$ python3 -q
>>> import numpy as np
>>> np.set_printoptions(precision=3, suppress=True, linewidth=160)
>>> tidy = lambda a: np.round(a, 3) + 0
>>> mat = np.load("m.npy")
>>> print(mat)
[[ 0 -3  9 -7  1]
 [ 0  0  1 -8 -8]
 [ 0  0  0 -9  3]
 [ 0  0  0  0  1]
 [ 0  0  0  0  0]]
>>> # looks like rank 4
>>> U, sigma, Vh = np.linalg.svd(mat)
>>> print(np.argmax(sigma[:-1] / (sigma[1:] + 1e-6)) + 1)
4
>>> B = U[:, :4] @ np.diag(sigma[:4]) @ Vh[:4]
>>> print(tidy(np.abs(mat - B).max()))
0.0
>>> print(np.linalg.matrix_rank(B))
4
>>> print(np.linalg.matrix_rank(mat, rtol=0.05))
3
>>> print(tidy(np.linalg.norm(mat - B, 2)), sigma[4])
0.0 0.0
>>> print(tidy(np.linalg.norm(mat, 2) / np.linalg.norm(mat)))
0.811
>>> print(np.linalg.matrix_rank(mat, rtol=0.1))
3
>>> print(np.argsort(-np.linalg.norm(mat, axis=0).round(6), kind="stable")[:3])
[3 2 4]
>>> A = np.load("run17.npy")
>>> print(A)
[[ 0  1 -1 -1  0]
 [-1  0 -1 -1  0]
 [ 1  1  0 -2 -1]
 [ 1  1  2  0  1]
 [ 0  0  1 -1  0]]
>>> U, sigma, Vh = np.linalg.svd(A)
>>> print(tidy(sigma))
[3.087 3.087 1.212 1.212 0.   ]
>>> print(np.argmax(sigma[:-1] / (sigma[1:] + 1e-6)) + 1)
4
>>> B = U[:, :4] @ np.diag(sigma[:4]) @ Vh[:4]
>>> print(tidy(np.abs(A - B).max()))
0.0
>>> print(tidy(np.linalg.norm(A - B) / np.linalg.norm(A)))
0.0
>>> rank = np.linalg.matrix_rank(A)
>>> print(rank)
4
>>> null = np.linalg.svd(A)[2][rank:].T
>>> print([int(np.linalg.matrix_rank(np.delete(A, i, axis=0))) for i in range(5)])
[4, 4, 4, 4, 4]
>>> print(np.allclose(A @ null, 0))
True
>>> print(null.shape)
(5, 1)
>>> print(tidy(A @ null))
[[0.]
 [0.]
 [0.]
 [0.]
 [0.]]
>>> print([int(np.linalg.matrix_rank(A[:, :j + 1])) for j in range(5)])
[1, 2, 3, 4, 4]
>>> U, sigma, Vh = np.linalg.svd(A)
>>> V = Vh[:(sigma > 1e-8).sum()]
>>> rng = np.random.default_rng(460)
>>> x = A[4] + 5 * A[0] + rng.integers(2) * np.eye(5)[4]
>>> print(x)
[ 0.  5. -4. -6.  0.]
>>> print(tidy(V.T @ V))
[[ 0.714  0.286  0.143  0.143 -0.286]
 [ 0.286  0.714 -0.143 -0.143  0.286]
 [ 0.143 -0.143  0.929 -0.071  0.143]
 [ 0.143 -0.143 -0.071  0.929  0.143]
 [-0.286  0.286  0.143  0.143  0.714]]
>>> print(np.linalg.matrix_rank(np.vstack([A, x])))
4
>>> print(tidy(np.linalg.norm(x - V.T @ V @ x)))
0.0
>>> lab = rng.permutation(5)
>>> print(lab)
[3 1 0 4 2]
>>> B = A[lab][:, lab]
>>> print(B)
[[ 0  1  1  1  2]
 [-1  0 -1  0 -1]
 [-1  1  0  0 -1]
 [-1  0  0  0  1]
 [-2  1  1 -1  0]]
>>> print(tidy(np.sort(np.abs(np.linalg.eigvals(B)))))
[0.    1.212 1.212 3.087 3.087]
>>> print(np.trace(B))
0
>>> F = np.loadtxt("dump.csv", delimiter=",")
>>> print(F)
[[ 1. -1.  1. -1. -1.  1. -1.  1.]
 [ 1. -1. -1.  1.  1. -1. -1.  1.]
 [ 1.  1. -1. -1. -1. -1.  1.  1.]
 [ 1. -1.  1. -1.  1. -1.  1. -1.]
 [ 1.  1.  1.  1. -1. -1. -1. -1.]
 [ 1.  1.  1.  1.  1.  1.  1.  1.]]
>>> x = np.array([2, -2, 4, 1, 5, -2, 5, -5])
>>> h = np.maximum(F @ x, 0)
>>> print(np.flatnonzero(h > 1e-9))
[3 4 5]
>>> print(tidy(np.tanh(F @ x)))
[-1.    -0.964 -1.     1.     0.964  1.   ]
>>> print(F * (h > 1e-9)[:, None])
[[ 0. -0.  0. -0. -0.  0. -0.  0.]
 [ 0. -0. -0.  0.  0. -0. -0.  0.]
 [ 0.  0. -0. -0. -0. -0.  0.  0.]
 [ 1. -1.  1. -1.  1. -1.  1. -1.]
 [ 1.  1.  1.  1. -1. -1. -1. -1.]
 [ 1.  1.  1.  1.  1.  1.  1.  1.]]
>>> print(np.maximum(F @ x, 0) - np.maximum(-F @ x, 0))
[-10.  -2.  -8.  24.   2.   8.]
>>> B = F / np.linalg.norm(F, axis=1, keepdims=True)
>>> G = B @ B.T
>>> print(np.argwhere(np.triu(np.abs(G) > 0.95, 1)))
[]
>>> print((np.abs(G) > 0.9).astype(int))
[[1 0 0 0 0 0]
 [0 1 0 0 0 0]
 [0 0 1 0 0 0]
 [0 0 0 1 0 0]
 [0 0 0 0 1 0]
 [0 0 0 0 0 1]]
>>> print(tidy(np.linalg.norm(B, axis=1)))
[1. 1. 1. 1. 1. 1.]
>>> print((G - 2 * np.eye(6)).round(6).argmax(axis=1))
[1 0 0 0 0 0]
>>> B = F[0, 0] * F[1:] - np.outer(F[1:, 0], F[0])
>>> print(B)
[[ 0.  0. -2.  2.  2. -2.  0.  0.]
 [ 0.  2. -2.  0.  0. -2.  2.  0.]
 [ 0.  0.  0.  0.  2. -2.  2. -2.]
 [ 0.  2.  0.  2.  0. -2.  0. -2.]
 [ 0.  2.  0.  2.  2.  0.  2.  0.]]
>>> print(np.flatnonzero(~B.round(6).any(axis=1)))
[]
>>> print(F[:, 0] / F[0, 0])
[1. 1. 1. 1. 1. 1.]
>>> print(tidy(np.linalg.norm(F[2], 1)), tidy(np.linalg.norm(F[2], np.inf)))
8.0 1.0
>>> print(tidy(np.linalg.norm(F[2] - F[0])))
4.0
>>> print(tidy(np.linalg.norm(F, 2)))
2.828
>>> print(tidy(np.linalg.norm(F, 1)), tidy(np.linalg.norm(F, np.inf)))
6.0 8.0
>>> print(tidy(np.linalg.norm(F, axis=1)))
[2.828 2.828 2.828 2.828 2.828 2.828]
>>> print(tidy(np.linalg.norm(F) ** 2 / np.linalg.norm(F, 2) ** 2))
6.0
>>> print(F[2] @ F[0])
0.0
>>> J = np.loadtxt("sample6.csv", delimiter=",")
>>> print(J)
[[0. 0. 0. 1. 0. 0. 1. 0.]
 [0. 0. 1. 0. 0. 1. 0. 0.]
 [0. 1. 0. 0. 1. 1. 0. 1.]
 [1. 0. 0. 0. 0. 0. 1. 0.]
 [0. 0. 1. 0. 0. 1. 0. 1.]
 [0. 1. 1. 0. 1. 0. 0. 1.]
 [1. 0. 0. 1. 0. 0. 0. 0.]
 [0. 0. 1. 0. 1. 1. 0. 0.]]
>>> print(J @ J)
[[2. 0. 0. 1. 0. 0. 1. 0.]
 [0. 2. 1. 0. 2. 1. 0. 2.]
 [0. 1. 4. 0. 2. 3. 0. 2.]
 [1. 0. 0. 2. 0. 0. 1. 0.]
 [0. 2. 2. 0. 3. 2. 0. 2.]
 [0. 1. 3. 0. 2. 4. 0. 2.]
 [1. 0. 0. 1. 0. 0. 2. 0.]
 [0. 2. 2. 0. 2. 2. 0. 3.]]
>>> q, R = np.linalg.qr(J)
>>> print(tidy(q @ R))
[[0. 0. 0. 1. 0. 0. 1. 0.]
 [0. 0. 1. 0. 0. 1. 0. 0.]
 [0. 1. 0. 0. 1. 1. 0. 1.]
 [1. 0. 0. 0. 0. 0. 1. 0.]
 [0. 0. 1. 0. 0. 1. 0. 1.]
 [0. 1. 1. 0. 1. 0. 0. 1.]
 [1. 0. 0. 1. 0. 0. 0. 0.]
 [0. 0. 1. 0. 1. 1. 0. 0.]]
>>> print(tidy(abs(R[0, 0])), tidy(np.linalg.norm(J[:, 0])))
1.414 1.414
>>> print(np.trace(q @ q.T))
8.0
>>> print(tidy(q.T @ q))
[[1. 0. 0. 0. 0. 0. 0. 0.]
 [0. 1. 0. 0. 0. 0. 0. 0.]
 [0. 0. 1. 0. 0. 0. 0. 0.]
 [0. 0. 0. 1. 0. 0. 0. 0.]
 [0. 0. 0. 0. 1. 0. 0. 0.]
 [0. 0. 0. 0. 0. 1. 0. 0.]
 [0. 0. 0. 0. 0. 0. 1. 0.]
 [0. 0. 0. 0. 0. 0. 0. 1.]]
>>> B = np.array([[0, -2, 0, 2, -3, 2],
...     [0, -3, 3, 0, 1, 3],
...     [-3, 1, 2, -2, -1, 1],
...     [2, -1, 3, 2, 2, 3],
...     [3, -2, 0, -3, -2, 3],
...     [-3, 0, 2, -1, 3, 0]])
>>> W2 = np.array([[-2]])
>>> feats = np.block([[B, np.array([[-4], [1], [-3], [-7], [5], [0]])], [np.zeros((1, 6)), W2]])
>>> print(feats)
[[ 0. -2.  0.  2. -3.  2. -4.]
 [ 0. -3.  3.  0.  1.  3.  1.]
 [-3.  1.  2. -2. -1.  1. -3.]
 [ 2. -1.  3.  2.  2.  3. -7.]
 [ 3. -2.  0. -3. -2.  3.  5.]
 [-3.  0.  2. -1.  3.  0.  0.]
 [ 0.  0.  0.  0.  0.  0. -2.]]
>>> def softmax(z):
...     e = np.exp(z - z.max(axis=-1, keepdims=True))
...     return e / e.sum(axis=-1, keepdims=True)
... 
>>> print(tidy(softmax(feats[2] + -3)))
[0.004 0.202 0.55  0.01  0.027 0.202 0.004]
>>> scores = feats @ feats.T / np.sqrt(7)
>>> print(softmax(scores).round(6).argmax(axis=1))
[0 1 2 3 4 5 3]
>>> E = np.array([[1.0, -1.0, -0.4, 1.8],
...     [-1.5, -0.1, 0.1, 0.0],
...     [0.8, -2.3, 0.4, -0.5],
...     [-1.0, 1.3, -0.9, 0.2],
...     [-0.6, 0.8, 0.2, 1.4],
...     [0.4, 0.2, 1.1, 0.2]])
>>> hat = E @ np.linalg.solve(E.T @ E, E.T)
>>> print(np.linalg.matrix_rank(np.eye(6) - hat))
2
>>> print(np.allclose(hat @ hat, hat))
True
>>> print(tidy(np.diag(hat)))
[0.863 0.827 0.662 0.438 0.563 0.646]
>>> print(tidy(np.linalg.eigvalsh(hat)))
[0. 0. 1. 1. 1. 1.]
>>> x = np.array([0, 2, 1, 2])
>>> print(np.linalg.norm(E @ x) <= np.linalg.norm(E, 2) * np.linalg.norm(x) + 1e-9)
True
>>> print(tidy(E @ np.ones(4)))
[ 1.4 -1.5 -1.6 -0.4  1.8  1.9]
>>> print(E.reshape(2, -1))
[[ 1.  -1.  -0.4  1.8 -1.5 -0.1  0.1  0.   0.8 -2.3  0.4 -0.5]
 [-1.   1.3 -0.9  0.2 -0.6  0.8  0.2  1.4  0.4  0.2  1.1  0.2]]
>>> E.reshape(6, 5)
Traceback (most recent call last):
  File "<python-input-97>", line 1, in <module>
    E.reshape(6, 5)
    ~~~~~~~~~^^^^^^
ValueError: cannot reshape array of size 24 into shape (6,5)
>>> t3 = E.reshape(6, 2, -1)
>>> print(tidy(np.einsum("ihd,ihd->ih", t3, t3)))
[[2.   3.4 ]
 [2.26 0.01]
 [5.93 0.41]
 [2.69 0.85]
 [1.   2.  ]
 [0.2  1.25]]
>>> print(t3.transpose(1, 0, 2))
[[[ 1.  -1. ]
  [-1.5 -0.1]
  [ 0.8 -2.3]
  [-1.   1.3]
  [-0.6  0.8]
  [ 0.4  0.2]]

 [[-0.4  1.8]
  [ 0.1  0. ]
  [ 0.4 -0.5]
  [-0.9  0.2]
  [ 0.2  1.4]
  [ 1.1  0.2]]]
>>> print(t3[:, 0])
[[ 1.  -1. ]
 [-1.5 -0.1]
 [ 0.8 -2.3]
 [-1.   1.3]
 [-0.6  0.8]
 [ 0.4  0.2]]
>>> print(np.einsum("ihd,jhd->hij", t3, t3).shape)
(2, 6, 6)
>>> data = np.load("block9.npy")
>>> print(data)
[[3 3 2 2 0 2 3 1]
 [0 3 2 0 5 4 1 5]
 [0 0 0 0 4 2 2 4]
 [0 0 0 5 2 4 1 4]
 [0 0 0 0 5 5 4 3]
 [0 0 0 0 0 4 2 1]
 [0 0 0 0 0 0 2 5]
 [0 0 0 0 0 0 0 0]]
>>> print((data + data.T) / 2)
[[3.  1.5 1.  1.  0.  1.  1.5 0.5]
 [1.5 3.  1.  0.  2.5 2.  0.5 2.5]
 [1.  1.  0.  0.  2.  1.  1.  2. ]
 [1.  0.  0.  5.  1.  2.  0.5 2. ]
 [0.  2.5 2.  1.  5.  2.5 2.  1.5]
 [1.  2.  1.  2.  2.5 4.  1.  0.5]
 [1.5 0.5 1.  0.5 2.  1.  2.  2.5]
 [0.5 2.5 2.  2.  1.5 0.5 2.5 0. ]]
>>> print(tidy(np.abs(np.linalg.eigvals(data)).max()))
5.0
>>> print((data - data.T) / 2)
[[ 0.   1.5  1.   1.   0.   1.   1.5  0.5]
 [-1.5  0.   1.   0.   2.5  2.   0.5  2.5]
 [-1.  -1.   0.   0.   2.   1.   1.   2. ]
 [-1.   0.   0.   0.   1.   2.   0.5  2. ]
 [ 0.  -2.5 -2.  -1.   0.   2.5  2.   1.5]
 [-1.  -2.  -1.  -2.  -2.5  0.   1.   0.5]
 [-1.5 -0.5 -1.  -0.5 -2.  -1.   0.   2.5]
 [-0.5 -2.5 -2.  -2.  -1.5 -0.5 -2.5  0. ]]
>>> print(np.linalg.matrix_power(data, 4))
[[  81  324  216  544 2342 4263 3168 4045]
 [   0   81   54    0 1752 3753 3133 3655]
 [   0    0    0    0  500 1348 1192 1432]
 [   0    0    0  625 1000 2786 1979 2549]
 [   0    0    0    0  625 1845 1642 2010]
 [   0    0    0    0    0  256  240  344]
 [   0    0    0    0    0    0   16   40]
 [   0    0    0    0    0    0    0    0]]
